$ ipython --no-banner

In [1]: import numpy as np

In [2]: np.set_printoptions(precision=2, suppress=True, linewidth=200, floatmode="fixed")

In [3]: def rnd(a):
   ...:     return np.round(a, 2) + 0
   ...: 

In [4]: J = np.array([[-2, -2, -2, -2],
   ...:     [-2, -4, -4, -4],
   ...:     [-2, -4, -6, -6],
   ...:     [-2, -4, -6, -8]])

In [5]: A2 = np.linalg.inv(J)

In [6]: J @ A2
Out[6]: 
array([[1.00, 0.00, 0.00, 0.00],
       [0.00, 1.00, 0.00, 0.00],
       [0.00, 0.00, 1.00, 0.00],
       [0.00, 0.00, 0.00, 1.00]])

In [7]: rnd(np.linalg.inv(A2))
Out[7]: 
array([[-2.00, -2.00, -2.00, -2.00],
       [-2.00, -4.00, -4.00, -4.00],
       [-2.00, -4.00, -6.00, -6.00],
       [-2.00, -4.00, -6.00, -8.00]])

In [8]: print(A2)
[[-1.00  0.50 -0.00 -0.00]
 [ 0.50 -1.00  0.50 -0.00]
 [-0.00  0.50 -1.00  0.50]
 [-0.00 -0.00  0.50 -0.50]]

In [9]: print(rnd(np.linalg.cond(J)))
29.28

In [10]: evals, V = np.linalg.eigh(J)

In [11]: vec = np.array([-1, 1, 2, -2])

In [12]: V * np.maximum(evals, 0) @ V.T
Out[12]: 
array([[0.00, 0.00, 0.00, 0.00],
       [0.00, 0.00, 0.00, 0.00],
       [0.00, 0.00, 0.00, 0.00],
       [0.00, 0.00, 0.00, 0.00]])

In [13]: rnd(np.linalg.eigvalsh(J[1:, 1:]))
Out[13]: array([-15.78,  -1.57,  -0.65])

In [14]: vec = np.array([3, 5, 4, 3])

In [15]: target = J @ vec

In [16]: target
Out[16]: array([-30, -54, -68, -74])

In [17]: rnd(np.linalg.solve(J, target))
Out[17]: array([3.00, 5.00, 4.00, 3.00])

In [18]: rnd(np.linalg.solve(J, target + J[:, 3]))
Out[18]: array([3.00, 5.00, 4.00, 4.00])

In [19]: print(rnd(np.linalg.solve(J.T, J[1])))
[0.00 1.00 0.00 0.00]

In [20]: rnd(np.linalg.solve(J, J[:, 1]))
Out[20]: array([0.00, 1.00, 0.00, 0.00])

In [21]: F = np.load("out15.npy")

In [22]: F
Out[22]: 
array([[1, 0, 0],
       [1, 1, 0],
       [2, 0, 1]])

In [23]: F.shape
Out[23]: (3, 3)

In [24]: F.sum(axis=1)
Out[24]: array([1, 2, 3])

In [25]: rnd(np.linalg.norm(F))
Out[25]: np.float64(2.83)

In [26]: F - F[0]
Out[26]: 
array([[0, 0, 0],
       [0, 1, 0],
       [1, 0, 1]])

In [27]: np.count_nonzero(F)
Out[27]: np.int64(5)

In [28]: t3 = np.stack([F, -3 * F, F[::-1]])

In [29]: t3.sum(axis=0)
Out[29]: 
array([[ 0,  0,  1],
       [-1, -1,  0],
       [-3,  0, -2]])

In [30]: print(np.einsum("bij,cij->bc", t3, t3))
[[  8 -24   6]
 [-24  72 -18]
 [  6 -18   8]]

In [31]: np.linalg.matrix_rank(t3)
Out[31]: array([3, 3, 3])

In [32]: rnd(np.linalg.det(t3))
Out[32]: array([  1.00, -27.00,  -1.00])

In [33]: data = np.load("arr.npy")

In [34]: print(data)
[[-1  0  1 -3]
 [ 0  1 -1  3]
 [ 0  0  0 -1]
 [ 0  0  0  0]]

In [35]: left, sig, VT = np.linalg.svd(data)

In [36]: V = VT[:(sig > 1e-8).sum()]

In [37]: rng = np.random.default_rng(82)

In [38]: vec = data[1] + 5 * data[0] + rng.integers(2) * np.eye(4)[2]

In [39]: vec
Out[39]: array([ -5.00,   1.00,   5.00, -12.00])

In [40]: rnd(np.linalg.norm(vec - V.T @ V @ vec))
Out[40]: np.float64(0.58)

In [41]: print(np.allclose(V.T @ V @ vec, vec))
False

In [42]: np.linalg.matrix_rank(np.vstack([data, vec]))
Out[42]: np.int64(4)

In [43]: [round(float(x), 2) for x in np.linalg.svd(data, compute_uv=False)[:3]]
Out[43]: [4.68, 1.0, 0.37]

In [44]: arr = np.array([[-7, 4, -1], [-8, 5, -6], [2, -8, -9], [-7, 2, 8]])

In [45]: arr[:, 0] = 5 * arr[:, 1]

In [46]: arr
Out[46]: 
array([[ 20,   4,  -1],
       [ 25,   5,  -6],
       [-40,  -8,  -9],
       [ 10,   2,   8]])

In [47]: # looks like rank 2

In [48]: def softmax(z):
    ...:     e = np.exp(z - z.max(axis=-1, keepdims=True))
    ...:     return e / e.sum(axis=-1, keepdims=True)
    ...: 

In [49]: rnd(softmax(arr[0]))
Out[49]: array([1.00, 0.00, 0.00])

In [50]: scores = arr @ arr.T / np.sqrt(3)

In [51]: rnd(softmax(scores))
Out[51]: 
array([[0.00, 1.00, 0.00, 0.00],
       [0.00, 1.00, 0.00, 0.00],
       [0.00, 0.00, 1.00, 0.00],
       [0.00, 1.00, 0.00, 0.00]])

In [52]: vec = np.array([-1, -3, 0])

In [53]: arr @ vec
Out[53]: array([-32, -40,  64, -16])

In [54]: arr * vec
Out[54]: 
array([[-20, -12,   0],
       [-25, -15,   0],
       [ 40,  24,   0],
       [-10,  -6,   0]])

In [55]: arr @ np.ones(3)
Out[55]: array([ 23.00,  24.00, -57.00,  20.00])

In [56]: np.einsum("ij,j->i", arr, vec)
Out[56]: array([-32, -40,  64, -16])

In [57]: A = np.array([[-7, 6, 10, -7], [-9, 4, 8, -9], [-9, 4, 8, -9]])

In [58]: left, sig, VT = np.linalg.svd(A, full_matrices=False)

In [59]: rnd(VT @ VT.T)
Out[59]: 
array([[1.00, 0.00, 0.00],
       [0.00, 1.00, 0.00],
       [0.00, 0.00, 1.00]])

In [60]: left.shape, sig.shape, VT.shape
Out[60]: ((3, 3), (3,), (3, 4))

In [61]: rnd(np.abs(VT[0]))
Out[61]: array([0.54, 0.30, 0.56, 0.54])

In [62]: print(np.allclose(left * sig @ VT, A))
True

In [63]: print(rnd(np.sqrt((sig ** 2).sum())), rnd(np.linalg.norm(A)))
26.8 26.8

In [64]: rnd(np.cumsum(sig ** 2) / np.sum(sig ** 2))
Out[64]: array([0.99, 1.00, 1.00])

In [65]: np.abs(left[:, 0]).round(6).argmax()
Out[65]: np.int64(1)

In [66]: (sig > 1e-8).sum()
Out[66]: np.int64(2)

In [67]: print(rnd(softmax(A[1] + 4)))
[0.00 0.02 0.98 0.00]

In [68]: rnd(softmax(A[1]))
Out[68]: array([0.00, 0.02, 0.98, 0.00])

In [69]: scores = A @ A.T / np.sqrt(4)

In [70]: softmax(scores).round(6).argmax(axis=1)
Out[70]: array([0, 1, 1])

In [71]: rnd(softmax(scores)[1] @ A)
Out[71]: array([-9.00,  4.00,  8.00, -9.00])

In [72]: left, sig, VT = np.linalg.svd(A)

In [73]: V = VT[:(sig > 1e-8).sum()]

In [74]: vec = A[1] + -2 * A[0] + rng.integers(2) * np.eye(4)[2]

In [75]: vec
Out[75]: array([  5.00,  -8.00, -11.00,   5.00])

In [76]: np.linalg.matrix_rank(np.vstack([A, vec]))
Out[76]: np.int64(3)

In [77]: print(rnd(np.diag(V.T @ V)))
[0.49 0.38 0.64 0.49]

In [78]: rank = np.linalg.matrix_rank(A)

In [79]: print(rank)
2

In [80]: N = np.linalg.svd(A)[2][rank:].T

In [81]: [int(np.linalg.matrix_rank(np.delete(A, i, axis=0))) for i in range(3)]
Out[81]: [1, 2, 2]

In [82]: rnd(N @ N.T)
Out[82]: 
array([[ 0.51, -0.07,  0.06, -0.49],
       [-0.07,  0.62, -0.47, -0.07],
       [ 0.06, -0.47,  0.36,  0.06],
       [-0.49, -0.07,  0.06,  0.51]])

In [83]: [int(np.linalg.matrix_rank(A[:i])) for i in range(1, len(A) + 1)]
Out[83]: [1, 2, 2]

In [84]: rnd(A @ N)
Out[84]: 
array([[0.00, 0.00],
       [0.00, 0.00],
       [0.00, 0.00]])

In [85]: [int(np.linalg.matrix_rank(A[:, :j + 1])) for j in range(4)]
Out[85]: [1, 2, 2, 2]

In [86]: A2 = A + rng.integers(-2, 3, (3, 2)) @ rng.integers(-2, 3, (2, 4))

In [87]: print(A2)
[[-6  4  8 -7]
 [-7  5 14 -4]
 [-7  2  8 -7]]

In [88]: rnd(np.linalg.svd(A2 - A, compute_uv=False))
Out[88]: array([8.39, 4.08, 0.00])

In [89]: np.abs(A2 - A).sum(axis=1)
Out[89]: array([ 5, 14,  6])

In [90]: m1 = np.load("dump.npy")

In [91]: print(m1)
[[0 0 2]
 [0 0 3]
 [2 3 0]]

In [92]: evals, V = np.linalg.eigh(m1)

In [93]: vec = np.array([-1, -3, -2])

In [94]: rnd(V * np.maximum(evals, 0) @ V.T)
Out[94]: 
array([[0.55, 0.83, 1.00],
       [0.83, 1.25, 1.50],
       [1.00, 1.50, 1.80]])

In [95]: print(rnd(np.linalg.eigvalsh(m1[1:, 1:])))
[-3.00  3.00]

In [96]: np.abs(m1).sum(axis=1).max(), rnd(np.abs(evals).max())
Out[96]: (np.int64(5), np.float64(3.61))

In [97]: np.poly(F)
Out[97]: array([ 1.00, -3.00,  3.00, -1.00])

In [98]: rnd(np.linalg.det(2 * F)), rnd(np.linalg.det(F))
Out[98]: (np.float64(8.0), np.float64(1.0))

In [99]: np.einsum("ij,ji->", F, F)
Out[99]: np.int64(3)

In [100]: np.kron(np.eye(2, dtype=int), F)
Out[100]: 
array([[1, 0, 0, 0, 0, 0],
       [1, 1, 0, 0, 0, 0],
       [2, 0, 1, 0, 0, 0],
       [0, 0, 0, 1, 0, 0],
       [0, 0, 0, 1, 1, 0],
       [0, 0, 0, 2, 0, 1]])

In [101]: rnd(np.linalg.eigvals(F).sum().real)
Out[101]: np.float64(3.0)

In [102]: rnd(np.linalg.eigvals(F))
Out[102]: array([1.00, 1.00, 1.00])

In [103]: left, sig, VT = np.linalg.svd(m1)

In [104]: rnd(sig)
Out[104]: array([3.61, 3.61, 0.00])

In [105]: np.argmax(sig[:-1] / (sig[1:] + 1e-6)) + 1
Out[105]: np.int64(2)

In [106]: A2 = left[:, :2] @ np.diag(sig[:2]) @ VT[:2]

In [107]: rnd(np.linalg.norm(m1 - A2) / np.linalg.norm(m1))
Out[107]: np.float64(0.0)

In [108]: np.linalg.matrix_rank(m1, rtol=0.05)
Out[108]: np.int64(2)

In [109]: hat = np.triu(np.array([[2, 2, 2], [3, 3, 1], [2, 2, 1]]), 1) + np.eye(3)

In [110]: A2 = hat @ m1 @ np.linalg.inv(hat)

In [111]: np.trace(A2), np.trace(m1)
Out[111]: (np.float64(0.0), np.int64(0))

In [112]: print(rnd(np.poly(A2)))
[  1.00   0.00 -13.00   0.00]

In [113]: evals, V = np.linalg.eigh(m1)

In [114]: rnd(np.linalg.eigvalsh(m1 @ m1))
Out[114]: array([ 0.00, 13.00, 13.00])

In [115]: rnd(np.linalg.eigvalsh(m1 + -1 * np.eye(3)))
Out[115]: array([-4.61, -1.00,  2.61])

In [116]: print(rnd(np.abs(V[:, -1])))
[0.39 0.59 0.71]

In [117]: print(evals.sum(), np.trace(m1))
0.0 0

In [118]: K = np.load("m.npy")

In [119]: K
Out[119]: 
array([[-3.00,  1.00,  0.00,  0.00,  0.00],
       [ 0.00, -3.00,  1.00,  0.00,  0.00],
       [ 0.00,  0.00, -3.00,  1.00,  0.00],
       [ 0.00,  0.00,  0.00, -3.00,  1.00],
       [ 0.00,  0.00,  0.00,  0.00, -3.00]])

In [120]: evals, V = np.linalg.eig(K)

In [121]: rnd(np.sort(np.linalg.eigvals(np.linalg.inv(K))))
Out[121]: array([-0.33, -0.33, -0.33, -0.33, -0.33])

In [122]: evals
Out[122]: array([-3.00, -3.00, -3.00, -3.00, -3.00])

In [123]: print(np.prod(evals))
-243.0

In [124]: A2 = np.array([[1, -2, 2], [0, 1, -2], [3, -1, -1]])

In [125]: X = np.triu(A2)

In [126]: X
Out[126]: 
array([[ 1, -2,  2],
       [ 0,  1, -2],
       [ 0,  0, -1]])

In [127]: [int(np.linalg.matrix_rank(np.linalg.matrix_power(X, p))) for p in range(1, 4)]
Out[127]: [3, 3, 3]

In [128]: np.linalg.matrix_rank(X - X[0, 0] * np.eye(3))
Out[128]: np.int64(2)

In [129]: np.linalg.matrix_power(X - np.diag(np.diag(X)), 3)
Out[129]: 
array([[0, 0, 0],
       [0, 0, 0],
       [0, 0, 0]])

In [130]: X @ X
Out[130]: 
array([[ 1, -4,  4],
       [ 0,  1,  0],
       [ 0,  0,  1]])

In [131]: rnd(np.sort(np.linalg.eigvals(X)))
Out[131]: array([-1.00,  1.00,  1.00])

In [132]: np.prod(np.diag(X)), rnd(np.linalg.det(X))
Out[132]: (np.int64(-1), np.float64(-1.0))

In [133]: J @ J
Out[133]: 
array([[ 16,  28,  36,  40],
       [ 28,  52,  68,  76],
       [ 36,  68,  92, 104],
       [ 40,  76, 104, 120]])

In [134]: print(np.allclose(J, J.T))
True

In [135]: rnd(np.abs(np.linalg.eigvals(J)).max())
Out[135]: np.float64(16.58)

In [136]: np.trace(J)
Out[136]: np.int64(-20)

In [137]: rnd(np.sort(np.abs(np.linalg.eigvals(J))))
Out[137]: array([ 0.57,  0.85,  2.00, 16.58])

In [138]: (J - J.T) / 2
Out[138]: 
array([[0.00, 0.00, 0.00, 0.00],
       [0.00, 0.00, 0.00, 0.00],
       [0.00, 0.00, 0.00, 0.00],
       [0.00, 0.00, 0.00, 0.00]])
